% python3 -q
>>> import numpy as np
>>> from numpy import linalg as LA
>>> np.set_printoptions(suppress=True, linewidth=120)
>>> m1 = np.load("sample16.npy")
>>> m1
array([[ 4.,  0.,  1., -4.],
       [ 3.,  1., -3.,  0.],
       [12.,  6., -7., -4.],
       [12.,  6., -4., -7.]])
>>> m1.mean(axis=0)
array([ 7.75,  3.25, -3.25, -3.75])
>>> print(np.count_nonzero(m1))
14
>>> np.round(LA.svd(m1, compute_uv=False), 3)
array([22.645,  5.203,  1.453,  0.175])
>>> LA.matrix_rank(m1)
np.int64(4)
>>> m1 - m1[0]
array([[ 0.,  0.,  0.,  0.],
       [-1.,  1., -4.,  4.],
       [ 8.,  6., -8.,  0.],
       [ 8.,  6., -5., -3.]])
>>> m1.shape
(4, 4)
>>> m1.sum(axis=1)
array([1., 1., 7., 7.])
>>> rng = np.random.default_rng(47)
>>> Y = m1 + rng.integers(-2, 3, (4, 3)) @ rng.integers(-2, 3, (3, 4))
>>> print(Y)
[[ -2.   2.   1. -10.]
 [  5.   0.  -3.   2.]
 [ 14.   6. -11.  -6.]
 [ 19.   3.  -6.  -2.]]
>>> print(np.abs(Y - m1).sum(axis=1))
[14.  5.  8. 17.]
>>> Y - m1
array([[-6.,  2.,  0., -6.],
       [ 2., -1.,  0.,  2.],
       [ 2.,  0., -4., -2.],
       [ 7., -3., -2.,  5.]])
>>> A = np.load("run10.npy")
>>> A
array([[2, 9, 9, 4, 7, 3],
       [5, 5, 7, 5, 9, 5],
       [2, 6, 1, 9, 8, 4],
       [2, 9, 3, 4, 2, 2],
       [8, 7, 2, 1, 4, 1],
       [7, 6, 7, 4, 2, 1],
       [8, 9, 5, 3, 4, 6]])
>>> Y = np.c_[A[:, :4] @ np.array([[5, 0, 4, 0], [5, 3, 5, 4], [5, 3, 4, 1], [1, 2, 2, 1]]), np.array([2, 1, 1, 0, 2, 1, 1])]
>>> Y
array([[104,  62,  97,  49,   2],
       [ 90,  46,  83,  32,   1],
       [ 54,  39,  60,  34,   1],
       [ 74,  44,  73,  43,   0],
       [ 86,  29,  77,  31,   2],
       [104,  47,  94,  35,   1],
       [113,  48, 103,  44,   1]])
>>> np.round(LA.norm(LA.qr(A)[0].T @ Y, axis=0) ** 2 / ((Y ** 2).sum(axis=0) + 1e-12), 3)
array([1.   , 1.   , 1.   , 1.   , 0.937])
>>> LA.matrix_rank(Y)
np.int64(5)
>>> u, g = A[2], A[4]
>>> u @ u
np.int64(202)
>>> pr = (u @ g) / (u @ u) * u
>>> np.outer(u, g)
array([[16, 14,  4,  2,  8,  2],
       [48, 42, 12,  6, 24,  6],
       [ 8,  7,  2,  1,  4,  1],
       [72, 63, 18,  9, 36,  9],
       [64, 56, 16,  8, 32,  8],
       [32, 28,  8,  4, 16,  4]])
>>> proj = A @ LA.solve(A.T @ A, A.T)
>>> LA.matrix_rank(np.eye(7) - proj)
np.int64(1)
>>> np.round(LA.eigvalsh(proj), 3) + 0
array([0., 1., 1., 1., 1., 1., 1.])
>>> np.round(np.diag(proj), 3)
array([0.835, 0.676, 0.922, 0.646, 1.   , 0.996, 0.926])
>>> x = np.array([2, -5, -2, -2, 3, -1])
>>> target = A @ x
>>> b, lr = np.zeros(6), 1 / LA.norm(A, 2) ** 2
>>> for i in range(6):
...     b -= lr * A.T @ (A @ b - target)
...     if i % 1 == 0: print(i, round(LA.norm(A @ b - target), 3))
... 
0 35.885
1 34.686
2 33.532
3 32.42
4 31.35
5 30.318
>>> b.round(3)
array([-0.48 , -2.207, -1.226, -0.923, -0.455, -0.508])
>>> round(float(LA.cond(A)), 3)
10.16
>>> K = np.loadtxt("a.csv", delimiter=",")
>>> print(K)
[[  1.017  17.03    2.997  -4.98   17.014  11.986]
 [-27.973   9.01  -19.028  13.023 -18.019 -18.978]
 [-18.956  25.007 -13.006 -11.      0.98    9.966]
 [-20.007   3.01  -25.007   8.985 -18.009 -22.985]
 [ -9.014  -0.011  -6.979  13.983  -6.023 -15.988]
 [ -4.997  15.008   3.003  -5.009   8.98   11.996]]
>>> x = np.array([1, -2, 0, 2, -2, 1])
>>> LA.norm(K @ x) <= LA.norm(K, 2) * LA.norm(x) + 1e-9
np.True_
>>> print(np.round(K @ x, 3))
[-65.045  -2.887 -82.964   4.976  15.032 -50.995]
>>> left, sv, Vt = LA.svd(K, full_matrices=False)
>>> np.round(np.abs(Vt[0]), 3)
array([0.514, 0.08 , 0.476, 0.27 , 0.426, 0.498])
>>> np.round(left.T @ K @ Vt.T, 3) + 0
array([[69.549,  0.   ,  0.   ,  0.   ,  0.   ,  0.   ],
       [ 0.   , 46.866,  0.   ,  0.   ,  0.   ,  0.   ],
       [ 0.   ,  0.   , 14.374,  0.   ,  0.   ,  0.   ],
       [ 0.   ,  0.   ,  0.   ,  8.21 ,  0.   ,  0.   ],
       [ 0.   ,  0.   ,  0.   ,  0.   ,  0.035,  0.   ],
       [ 0.   ,  0.   ,  0.   ,  0.   ,  0.   ,  0.006]])
>>> np.round(left.T @ left, 3) + 0
array([[1., 0., 0., 0., 0., 0.],
       [0., 1., 0., 0., 0., 0.],
       [0., 0., 1., 0., 0., 0.],
       [0., 0., 0., 1., 0., 0.],
       [0., 0., 0., 0., 1., 0.],
       [0., 0., 0., 0., 0., 1.]])
>>> round(float(LA.norm(K) ** 2 / LA.norm(K, 2) ** 2), 3)
1.511
>>> print(round(float(LA.norm(K, "nuc")), 3))
139.041
>>> print(np.round(LA.norm(K, axis=0), 3))
[40.612 35.083 34.975 24.834 32.502 39.128]
>>> round(LA.norm(K, 2), 3)
np.float64(69.549)
>>> print(round(LA.norm(K[5], 1), 3), round(float(LA.norm(K[5], np.inf)), 3))
48.993 15.008
>>> Y = K + rng.integers(-2, 3, (6, 4)) @ rng.integers(-2, 3, (4, 6))
>>> Y.round(3)
array([[  1.017,  23.03 ,  10.997,   1.02 ,  15.014,  19.986],
       [-30.973,   8.01 , -21.028,  11.023, -21.019, -21.978],
       [-17.956,  25.007, -15.006, -12.   ,  -3.02 ,   8.966],
       [-22.007,  -0.99 , -29.007,   2.985, -18.009, -28.985],
       [-11.014,  -5.011, -12.979,   8.983,  -4.023, -22.988],
       [ -0.997,  11.008,  -0.997, -11.009,  10.98 ,   7.996]])
>>> print(np.round(LA.svd(Y - K, compute_uv=False), 3) + 0)
[23.255  6.805  4.934  2.563  0.     0.   ]
>>> np.abs(Y - K).sum(axis=1)
array([30., 14.,  9., 22., 27., 24.])
>>> np.round(Y - K, 3)
array([[ 0.,  6.,  8.,  6., -2.,  8.],
       [-3., -1., -2., -2., -3., -3.],
       [ 1.,  0., -2., -1., -4., -1.],
       [-2., -4., -4., -6.,  0., -6.],
       [-2., -5., -6., -5.,  2., -7.],
       [ 4., -4., -4., -6.,  2., -4.]])
>>> print(LA.matrix_rank(Y - K, tol=1e-8))
4
